% python3 -q
>>> import numpy as np
>>> np.set_printoptions(precision=2, suppress=True, linewidth=100, sign=" ")
>>> def rnd(a):
...     return np.round(a, 2) + 0
... 
>>> q, _ = np.linalg.qr(np.array([[0.6, 0.4, -0.2, -0.5, -1.2, -0.8, -0.2, -1.1, 0.4],
...     [-0.1, 1.6, -0.4, 2.0, 0.2, 1.1, -0.3, 1.3, 0.3],
...     [1.2, -0.2, -0.3, 1.0, -0.4, 1.0, 1.4, -0.2, 2.1],
...     [0.4, -1.8, -1.0, 0.6, 0.4, -0.8, -1.0, -0.1, 2.7],
...     [0.6, 0.4, -0.3, 0.5, -0.3, -1.5, -0.5, 0.0, 0.2],
...     [-0.6, 0.5, -1.7, -0.1, -1.2, 1.3, 0.4, -0.5, 0.4],
...     [0.2, 1.4, -0.2, -0.9, -0.6, 0.9, 0.3, -0.6, -1.7],
...     [1.0, -1.0, -0.4, 0.0, 1.6, 2.6, 1.7, 1.1, 0.2],
...     [-0.3, 0.7, 0.9, -2.8, 1.3, 0.1, 0.2, -1.8, -1.0]]))
>>> F = -2 * q
>>> rnd(F)
array([[ 0.61,  0.46,  0.12, -0.52, -0.92,  0.25,  0.66, -0.02, -1.33],
       [-0.1 ,  1.04,  0.46,  1.06,  0.96,  0.24,  0.46, -0.44, -0.44],
       [ 1.23,  0.26,  0.09,  0.2 , -0.33, -0.58, -0.6 , -1.18,  0.42],
       [ 0.41, -1.07,  0.73, -0.15,  0.26,  0.91,  0.86, -0.61,  0.36],
       [ 0.61,  0.46,  0.21,  0.04, -0.03,  1.39, -0.97,  0.66,  0.24],
       [-0.61,  0.14,  1.61, -0.63, -0.05, -0.35, -0.65, -0.15, -0.2 ],
       [ 0.2 ,  1.  ,  0.23, -0.67, -0.07, -0.21,  0.91,  0.43,  1.18],
       [ 1.02, -0.34,  0.16, -0.4 ,  1.18, -0.66, -0.04,  0.79, -0.44],
       [-0.31,  0.37, -0.72, -1.24,  0.81,  0.44, -0.26, -0.88, -0.18]])
>>> out = np.linalg.inv(F)
>>> rnd(F @ out)
array([[ 1.,  0.,  0.,  0.,  0.,  0.,  0.,  0.,  0.],
       [ 0.,  1.,  0.,  0.,  0.,  0.,  0.,  0.,  0.],
       [ 0.,  0.,  1.,  0.,  0.,  0.,  0.,  0.,  0.],
       [ 0.,  0.,  0.,  1.,  0.,  0.,  0.,  0.,  0.],
       [ 0.,  0.,  0.,  0.,  1.,  0.,  0.,  0.,  0.],
       [ 0.,  0.,  0.,  0.,  0.,  1.,  0.,  0.,  0.],
       [ 0.,  0.,  0.,  0.,  0.,  0.,  1.,  0.,  0.],
       [ 0.,  0.,  0.,  0.,  0.,  0.,  0.,  1.,  0.],
       [ 0.,  0.,  0.,  0.,  0.,  0.,  0.,  0.,  1.]])
>>> (np.abs(out) > 1e-9).astype(int)
array([[ 1,  1,  1,  1,  1,  1,  1,  1,  1],
       [ 1,  1,  1,  1,  1,  1,  1,  1,  1],
       [ 1,  1,  1,  1,  1,  1,  1,  1,  1],
       [ 1,  1,  1,  1,  1,  1,  1,  1,  1],
       [ 1,  1,  1,  1,  1,  1,  1,  1,  1],
       [ 1,  1,  1,  1,  1,  1,  1,  1,  1],
       [ 1,  1,  1,  1,  1,  1,  1,  1,  1],
       [ 1,  1,  1,  1,  1,  1,  1,  1,  1],
       [ 1,  1,  1,  1,  1,  1,  1,  1,  1]])
>>> np.allclose(out, F.T)
False
>>> print(rnd(np.linalg.inv(out)))
[[ 0.61  0.46  0.12 -0.52 -0.92  0.25  0.66 -0.02 -1.33]
 [-0.1   1.04  0.46  1.06  0.96  0.24  0.46 -0.44 -0.44]
 [ 1.23  0.26  0.09  0.2  -0.33 -0.58 -0.6  -1.18  0.42]
 [ 0.41 -1.07  0.73 -0.15  0.26  0.91  0.86 -0.61  0.36]
 [ 0.61  0.46  0.21  0.04 -0.03  1.39 -0.97  0.66  0.24]
 [-0.61  0.14  1.61 -0.63 -0.05 -0.35 -0.65 -0.15 -0.2 ]
 [ 0.2   1.    0.23 -0.67 -0.07 -0.21  0.91  0.43  1.18]
 [ 1.02 -0.34  0.16 -0.4   1.18 -0.66 -0.04  0.79 -0.44]
 [-0.31  0.37 -0.72 -1.24  0.81  0.44 -0.26 -0.88 -0.18]]
